$ python -q
>>> import numpy as np
>>> np.set_printoptions(suppress=True, linewidth=160)
>>> rng = np.random.default_rng(60527)
>>> ang = rng.uniform(0, 2 * np.pi, 14)
>>> q, _ = np.linalg.qr(np.array([[2.1, -1.1], [1.6, -1.4], [-0.6, -0.4]]))
>>> E = 10 * np.c_[np.cos(ang), np.sin(ang)] @ q.T
>>> E.round(2)
array([[-6.3 , -7.57, -1.72],
       [-4.74,  2.06,  8.56],
       [ 7.9 ,  4.92, -3.66],
       [-6.7 , -7.36, -0.95],
       [ 5.34,  7.81,  3.23],
       [ 0.99,  6.74,  7.32],
       [ 0.95, -5.56, -8.26],
       [ 6.79,  7.3 ,  0.76],
       [ 7.62,  6.28, -1.57],
       [ 7.67,  6.15, -1.8 ],
       [ 0.6 , -5.8 , -8.12],
       [ 6.19, -0.07, -7.85],
       [-0.89, -6.69, -7.38],
       [ 6.5 ,  0.45, -7.58]])
>>> U, s, vt = np.linalg.svd(E)
>>> s.round(2) + 0
array([28.26, 24.52,  0.  ])
>>> A2 = U[:, :2] @ np.diag(s[:2]) @ vt[:2]
>>> np.round(np.abs(E - A2).max(), 2)
np.float64(0.0)
>>> np.round(np.linalg.norm(E - A2) / np.linalg.norm(E), 2)
np.float64(0.0)
>>> np.linalg.matrix_rank(E, rtol=0.05)
np.int64(2)
>>> x = np.array([3, -3, 2])
>>> h1 = np.maximum(E @ x, 0)
>>> np.flatnonzero(h1 > 1e-9)
array([ 0,  2,  3,  6,  8,  9, 10, 11, 12, 13])
>>> np.round(E.T @ h1, 2)
array([  64.82,  -34.19, -124.76])
>>> gram = np.cov(E, rowvar=False)
>>> np.round(np.polyfit(E[:, 2], E[:, 1], 1), 2)
array([0.58, 1.82])
>>> np.argwhere(np.triu(np.abs(np.corrcoef(E.T)) > 0.8, 1))
array([], shape=(0, 2), dtype=int64)
>>> np.round(np.corrcoef(E.T), 2)
array([[ 1.  ,  0.71, -0.22],
       [ 0.71,  1.  ,  0.53],
       [-0.22,  0.53,  1.  ]])
>>> round(np.corrcoef(E[:, 2], E[:, 1])[0, 1], 2)
np.float64(0.53)
>>> np.round(E.std(axis=0), 2)
array([5.15, 5.86, 5.4 ])
>>> np.argsort(-E.std(axis=0).round(6), kind="stable")
array([1, 2, 0])
>>> rank = np.linalg.matrix_rank(E)
>>> rank
np.int64(2)
>>> ns = np.linalg.svd(E)[2][rank:].T
>>> np.linalg.matrix_rank(E.T @ E), np.linalg.matrix_rank(E @ E.T)
(np.int64(2), np.int64(2))
>>> [int(np.linalg.matrix_rank(np.delete(E, i, axis=0))) for i in range(14)]
[2, 2, 2, 2, 2, 2, 2, 2, 2, 2, 2, 2, 2, 2]
>>> np.allclose(E @ ns, 0)
True
>>> np.round(ns[:, 0] / ns[np.abs(ns[:, 0]).round(6).argmax(), 0], 2)
array([-0.99,  1.  , -0.79])
>>> np.round(ns @ ns.T, 2)
array([[ 0.38, -0.38,  0.3 ],
       [-0.38,  0.39, -0.3 ],
       [ 0.3 , -0.3 ,  0.24]])
>>> np.linalg.matrix_rank(E, rtol=0.1)
np.int64(2)
>>> J = np.load("arr.npy")
>>> J
array([[3., 2., 7.],
       [5., 0., 4.],
       [0., 0., 3.]])
>>> ev, evecs = np.linalg.eig(J)
>>> np.round(np.sort(np.linalg.eigvals(np.linalg.inv(J))), 2)
array([-0.5 ,  0.2 ,  0.33])
>>> arr = np.load("x.npy")
>>> arr
array([[ 5.06, -4.  ,  0.76,  5.01],
       [10.17, -1.13, -2.81,  1.32],
       [-1.62, -0.32, -2.26, -1.14],
       [-8.83,  0.75,  1.53,  1.83],
       [ 1.53,  1.3 , -1.53, -5.56],
       [ 2.86, -3.85,  2.38,  0.64],
       [-7.23, -0.52, -0.33,  3.35],
       [ 1.98,  2.71, -3.75, -1.45],
       [10.73, -0.49, -0.86,  7.14],
       [-4.5 ,  4.5 , -1.16,  0.87],
       [ 5.91,  4.04, -2.55, -6.  ],
       [ 2.43,  0.11, -4.05,  2.8 ],
       [-0.48, -5.35, -4.25,  4.25],
       [ 3.92, -7.18,  5.95,  7.39],
       [ 0.04, -1.18, -2.98,  0.98],
       [ 6.01, -1.4 ,  1.42, -4.55],
       [-3.43, -1.7 ,  6.69, -2.  ],
       [-7.64, -0.87, -2.62,  3.72],
       [ 1.27,  6.6 , -0.68, -1.32],
       [ 1.3 ,  5.72, -8.93, -7.51],
       [ 1.37,  4.29, -0.11, -2.45],
       [-8.71, -2.44,  4.67, -2.89],
       [ 4.81, -1.01, -0.8 ,  8.22],
       [ 4.71,  1.84,  1.04, -1.16]])
>>> A2 = arr / np.linalg.norm(arr, axis=1, keepdims=True)
>>> gram = A2 @ A2.T
>>> np.round(np.degrees(np.arccos(np.clip(gram[0, 17], -1, 1))), 2)
np.float64(104.65)
>>> np.argwhere(np.triu(np.abs(gram) > 0.95, 1))
array([[ 6, 17]])
>>> gram[0].round(2)
array([ 1.  ,  0.69, -0.58, -0.5 , -0.53,  0.79, -0.27, -0.25,  0.86, -0.7 , -0.23,  0.51,  0.56,  0.88,  0.28,  0.22, -0.24, -0.25, -0.48, -0.57, -0.54,
       -0.52,  0.87,  0.26])
>>> (gram - 2 * np.eye(24)).round(6).argmax(axis=1)
array([13,  8, 19,  6, 10, 13, 17, 19, 22,  3,  4, 14, 14,  0, 12, 23, 21,  6, 20,  7, 18, 16,  8, 15])
>>> x = np.array([0, 2, 1, 3])
>>> y = arr @ x
>>> np.round(np.linalg.pinv(arr) @ arr, 2) + 0
array([[1., 0., 0., 0.],
       [0., 1., 0., 0.],
       [0., 0., 1., 0.],
       [0., 0., 0., 1.]])
>>> y = y + 0.1 * rng.normal(size=24)
>>> y.round(2)
array([  7.88,  -1.12,  -6.24,   8.47, -15.52,  -3.28,   8.59,  -2.82,  19.4 ,  10.51, -12.38,   4.51,  -2.24,  13.59,  -2.52, -15.22,  -2.87,   6.78,   8.54,
       -20.07,   1.21,  -8.91,  21.71,   1.18])
>>> coef, *_ = np.linalg.lstsq(arr, y)
>>> round(np.linalg.norm(y - arr @ coef), 2)
np.float64(0.47)
>>> A = np.load("run2.npy")
>>> A
array([[-0.89, -0.8 , -0.58],
       [ 0.99,  0.98,  0.88],
       [-0.72, -0.6 , -0.4 ],
       [ 0.86,  0.76,  0.54],
       [-0.78, -0.66, -0.45],
       [ 0.72,  0.6 ,  0.4 ],
       [ 0.  ,  0.  ,  0.  ],
       [ 1.  ,  0.99,  0.91],
       [ 0.93,  0.86,  0.65],
       [ 0.86,  0.76,  0.54],
       [ 0.82,  0.72,  0.49],
       [ 0.  ,  0.  ,  0.  ],
       [ 0.13,  0.1 ,  0.06],
       [-0.93, -0.86, -0.65],
       [-0.25, -0.2 , -0.12],
       [ 0.25,  0.2 ,  0.12],
       [-0.89, -0.8 , -0.58],
       [ 0.37,  0.29,  0.18],
       [ 0.78,  0.66,  0.45],
       [ 0.97,  0.92,  0.74],
       [ 0.  ,  0.  ,  0.  ],
       [ 0.25,  0.2 ,  0.12],
       [ 0.  ,  0.  ,  0.  ],
       [-0.93, -0.86, -0.65]])
>>> idx = rng.permutation(3)
>>> A2 = A[:, idx] * rng.choice([-1, 1], 3)
>>> A2
array([[-0.8 ,  0.89,  0.58],
       [ 0.98, -0.99, -0.88],
       [-0.6 ,  0.72,  0.4 ],
       [ 0.76, -0.86, -0.54],
       [-0.66,  0.78,  0.45],
       [ 0.6 , -0.72, -0.4 ],
       [ 0.  , -0.  , -0.  ],
       [ 0.99, -1.  , -0.91],
       [ 0.86, -0.93, -0.65],
       [ 0.76, -0.86, -0.54],
       [ 0.72, -0.82, -0.49],
       [ 0.  , -0.  , -0.  ],
       [ 0.1 , -0.13, -0.06],
       [-0.86,  0.93,  0.65],
       [-0.2 ,  0.25,  0.12],
       [ 0.2 , -0.25, -0.12],
       [-0.8 ,  0.89,  0.58],
       [ 0.29, -0.37, -0.18],
       [ 0.66, -0.78, -0.45],
       [ 0.92, -0.97, -0.74],
       [ 0.  , -0.  , -0.  ],
       [ 0.2 , -0.25, -0.12],
       [ 0.  , -0.  , -0.  ],
       [-0.86,  0.93,  0.65]])
>>> U, _, vt = np.linalg.svd(A.T @ A2)
>>> np.round(np.linalg.lstsq(A, A2)[0], 2) + 0
array([[ 0., -1.,  0.],
       [ 1.,  0.,  0.],
       [ 0.,  0., -1.]])
>>> cen = A - A.mean(axis=0)
>>> evecs = np.linalg.svd(cen)[2][:1]
>>> A2 = cen - cen @ evecs.T @ evecs
>>> round(np.linalg.norm(A2) / np.linalg.norm(cen), 2)
np.float64(0.06)
>>> np.round(A2.std(axis=0), 2)
array([0.04, 0.01, 0.05])
>>> U, s, vt = np.linalg.svd(A)
>>> s.round(2)
array([5.22, 0.32, 0.03])
>>> np.argmax(s[:-1] / (s[1:] + 1e-6)) + 1
np.int64(1)
>>> A2 = U[:, :1] @ np.diag(s[:1]) @ vt[:1]
>>> A2.round(2)
array([[-0.88, -0.8 , -0.61],
       [ 1.08,  0.98,  0.75],
       [-0.67, -0.61, -0.46],
       [ 0.83,  0.76,  0.58],
       [-0.73, -0.67, -0.51],
       [ 0.67,  0.61,  0.46],
       [ 0.  ,  0.  ,  0.  ],
       [ 1.1 ,  1.  ,  0.76],
       [ 0.94,  0.85,  0.65],
       [ 0.83,  0.76,  0.58],
       [ 0.79,  0.72,  0.54],
       [ 0.  ,  0.  ,  0.  ],
       [ 0.11,  0.1 ,  0.08],
       [-0.94, -0.85, -0.65],
       [-0.22, -0.2 , -0.15],
       [ 0.22,  0.2 ,  0.15],
       [-0.88, -0.8 , -0.61],
       [ 0.33,  0.3 ,  0.23],
       [ 0.73,  0.67,  0.51],
       [ 1.01,  0.91,  0.7 ],
       [ 0.  ,  0.  ,  0.  ],
       [ 0.22,  0.2 ,  0.15],
       [ 0.  ,  0.  ,  0.  ],
       [-0.94, -0.85, -0.65]])
>>> round(np.linalg.norm(A - A2) / np.linalg.norm(A), 2)
np.float64(0.06)
>>> X = np.loadtxt("m.csv", delimiter=",")
>>> X
array([[-1.,  2.,  3.,  3.,  1.],
       [ 0.,  1.,  0.,  0., -1.],
       [ 0.,  0.,  3.,  2., -3.],
       [ 0.,  0.,  0., -2.,  2.],
       [ 0.,  0.,  0.,  0.,  1.]])
>>> round(np.linalg.det(2 * X), 2), round(np.linalg.det(X), 2)
(np.float64(192.0), np.float64(6.0))
>>> np.round(np.linalg.eigvals(X), 2)
array([-1.,  1.,  3., -2.,  1.])
>>> np.poly(X)
array([ 1., -2., -6.,  8.,  5., -6.])
>>> round(np.linalg.eigvals(X).sum().real, 2)
np.float64(2.0)
>>> round(float(np.linalg.det(X.T)), 2)
6.0
>>> np.kron(np.eye(2, dtype=int), X)
array([[-1.,  2.,  3.,  3.,  1., -0.,  0.,  0.,  0.,  0.],
       [ 0.,  1.,  0.,  0., -1.,  0.,  0.,  0.,  0., -0.],
       [ 0.,  0.,  3.,  2., -3.,  0.,  0.,  0.,  0., -0.],
       [ 0.,  0.,  0., -2.,  2.,  0.,  0.,  0., -0.,  0.],
       [ 0.,  0.,  0.,  0.,  1.,  0.,  0.,  0.,  0.,  0.],
       [-0.,  0.,  0.,  0.,  0., -1.,  2.,  3.,  3.,  1.],
       [ 0.,  0.,  0.,  0., -0.,  0.,  1.,  0.,  0., -1.],
       [ 0.,  0.,  0.,  0., -0.,  0.,  0.,  3.,  2., -3.],
       [ 0.,  0.,  0., -0.,  0.,  0.,  0.,  0., -2.,  2.],
       [ 0.,  0.,  0.,  0.,  0.,  0.,  0.,  0.,  0.,  1.]])
>>> np.einsum("ij,ji->", X, X)
np.float64(16.0)
